>>> import numpy as np
>>> from numpy import linalg as LA
>>> np.set_printoptions(precision=2, suppress=True, linewidth=140, floatmode="fixed")
>>> K = np.array([[-0.2, 0.4, -0.1],
...     [0.9, -0.9, -1.2],
...     [-0.4, 2.1, -0.7],
...     [-0.6, -2.7, 0.2],
...     [-1.9, 0.5, -1.5],
...     [0.3, 0.0, -0.3],
...     [0.1, -0.8, -0.4],
...     [0.3, -1.3, -0.6],
...     [-0.3, -0.3, -1.7],
...     [-0.5, -0.7, 1.2],
...     [0.5, -0.6, -0.3],
...     [-0.1, 0.6, 1.8],
...     [-0.6, -0.6, 0.0],
...     [0.7, 0.9, -2.4],
...     [0.0, -0.5, -1.6]])
>>> rng = np.random.default_rng(10105)
>>> K[:, 1] = 4 * K[:, 0] + 0.02 * rng.normal(size=15)
>>> K
array([[-0.20, -0.79, -0.10],
       [ 0.90,  3.62, -1.20],
       [-0.40, -1.61, -0.70],
       [-0.60, -2.41,  0.20],
       [-1.90, -7.61, -1.50],
       [ 0.30,  1.21, -0.30],
       [ 0.10,  0.38, -0.40],
       [ 0.30,  1.18, -0.60],
       [-0.30, -1.20, -1.70],
       [-0.50, -1.99,  1.20],
       [ 0.50,  1.99, -0.30],
       [-0.10, -0.41,  1.80],
       [-0.60, -2.39,  0.00],
       [ 0.70,  2.82, -2.40],
       [ 0.00, -0.01, -1.60]])
>>> d = LA.norm(K[:, None] - K[None], axis=-1)
>>> (d + 1e9 * np.eye(15)).round(6).argmin(axis=1)
array([ 2, 13,  0, 12, 12,  7,  7,  5,  2,  3,  5,  9,  3,  1,  8])
>>> np.flatnonzero(d[9] < d.mean() / 2)
array([ 3,  9, 12])
>>> d.mean(axis=1).argmax()
np.int64(4)
>>> d.shape
(15, 15)
>>> LA.norm(K - K.mean(axis=0), axis=1)
array([0.52, 4.29, 1.18, 2.11, 7.41, 1.75, 0.90, 1.71, 1.40, 2.31, 2.56, 2.31, 2.04, 3.90, 1.19])
>>> Ac = K - K.mean(axis=0)
>>> Uu, sig, VT = LA.svd(Ac, full_matrices=False)
>>> np.round(Ac.mean(axis=0), 2) + 0
array([0.00, 0.00, 0.00])
>>> np.searchsorted(np.cumsum(sig ** 2) / (sig ** 2).sum(), 0.9) + 1
np.int64(2)
>>> sig
array([10.46,  4.08,  0.01])
>>> np.round(np.abs(VT[-1]), 2) + 0
array([0.97, 0.24, 0.00])
>>> VT[0] * np.sign(VT[0, np.abs(VT[0]).argmax()])
array([ 0.24,  0.97, -0.06])
>>> LA.matrix_rank(Ac)
np.int64(3)
>>> x0 = np.array([-1, 3, -5])
>>> h1 = np.maximum(K @ x0, 0)
>>> np.maximum(K @ (3 * x0), 0)
array([ 0.00, 47.92,  0.00,  0.00,  0.00, 14.46,  9.14, 18.68, 15.61,  0.00, 20.95,  0.00,  0.00, 59.32, 23.88])
>>> K.T @ h1
array([ 33.77, 135.64, -96.70])
>>> np.tanh(K @ x0)
array([-0.93,  1.00, -0.73, -1.00, -1.00,  1.00,  1.00,  1.00,  1.00, -1.00,  1.00, -1.00, -1.00,  1.00,  1.00])
>>> K * (h1 > 1e-9)[:, None]
array([[-0.00, -0.00, -0.00],
       [ 0.90,  3.62, -1.20],
       [-0.00, -0.00, -0.00],
       [-0.00, -0.00,  0.00],
       [-0.00, -0.00, -0.00],
       [ 0.30,  1.21, -0.30],
       [ 0.10,  0.38, -0.40],
       [ 0.30,  1.18, -0.60],
       [-0.30, -1.20, -1.70],
       [-0.00, -0.00,  0.00],
       [ 0.50,  1.99, -0.30],
       [-0.00, -0.00,  0.00],
       [-0.00, -0.00,  0.00],
       [ 0.70,  2.82, -2.40],
       [ 0.00, -0.01, -1.60]])
>>> Ac = (K - K.mean(axis=0)) / K.std(axis=0)
>>> np.argwhere(np.abs(Ac) > 2)
array([[ 4,  0],
       [ 4,  1],
       [11,  2]])
>>> Ac.std(axis=0)
array([1.00, 1.00, 1.00])
>>> coef = LA.lstsq(np.delete(Ac, 0, axis=1), Ac[:, 0])[0]
>>> np.abs(coef).argmax()
np.int64(0)
>>> np.round(1 - np.var(Ac[:, 0] - np.delete(Ac, 0, axis=1) @ coef), 2)
np.float64(1.0)
>>> coef.round(2) + 0
array([1.00, 0.00])
>>> np.unravel_index(np.abs(K).argmax(), K.shape)
(np.int64(4), np.int64(1))
>>> np.diff(K, axis=0)
array([[ 1.10,  4.41, -1.10],
       [-1.30, -5.23,  0.50],
       [-0.20, -0.80,  0.90],
       [-1.30, -5.20, -1.70],
       [ 2.20,  8.81,  1.20],
       [-0.20, -0.82, -0.10],
       [ 0.20,  0.79, -0.20],
       [-0.60, -2.37, -1.10],
       [-0.20, -0.79,  2.90],
       [ 1.00,  3.98, -1.50],
       [-0.60, -2.40,  2.10],
       [-0.50, -1.99, -1.80],
       [ 1.30,  5.22, -2.40],
       [-0.70, -2.84,  0.80]])
>>> LA.matrix_rank(K)
np.int64(3)
>>> X = np.vander(np.arange(3) - 1, 4, increasing=True)
>>> X
array([[ 1, -1,  1, -1],
       [ 1,  0,  0,  0],
       [ 1,  1,  1,  1]])
>>> Y = X / LA.norm(X, axis=1, keepdims=True)
>>> C2 = Y @ Y.T
>>> C2[1]
array([0.50, 1.00, 0.50])
>>> (np.abs(C2) > 0.9).astype(int)
array([[1, 0, 0],
       [0, 1, 0],
       [0, 0, 1]])
>>> x0 = np.array([-2, 3, 3, 1])
>>> h1 = np.maximum(X @ x0, 0)
>>> X.T @ h1
array([5, 5, 5, 5])
>>> np.tanh(X @ x0)
array([-1.00, -0.96,  1.00])
>>> h1
array([0, 0, 5])
>>> np.maximum(X @ (3 * x0), 0)
array([ 0,  0, 15])
>>> J = np.load("a.npy")
>>> J
array([[-1.36, -0.79, -0.31, -0.91],
       [-0.79,  1.24, -1.98,  0.55],
       [-0.31, -1.98,  0.65,  1.08],
       [-0.91,  0.55,  1.08, -0.53]])
>>> w, evecs = LA.eigh(J)
>>> LA.eigvalsh(J @ J)
array([1.00, 3.96, 4.03, 8.97])
>>> np.round(LA.eigvalsh(J + -1 * np.eye(4)), 2) + 0
array([-3.01, -2.99,  0.00,  2.00])
>>> np.round(evecs.T @ evecs, 2) + 0
array([[1.00, 0.00, 0.00, 0.00],
       [0.00, 1.00, 0.00, 0.00],
       [0.00, 0.00, 1.00, 0.00],
       [0.00, 0.00, 0.00, 1.00]])
>>> np.abs(evecs[:, -1])
array([0.08, 0.75, 0.65, 0.06])
>>> evecs @ np.diag(w) @ evecs.T
array([[-1.36, -0.79, -0.31, -0.91],
       [-0.79,  1.24, -1.98,  0.55],
       [-0.31, -1.98,  0.65,  1.08],
       [-0.91,  0.55,  1.08, -0.53]])
>>> LA.svd(J, compute_uv=False)
array([3.00, 2.01, 1.99, 1.00])
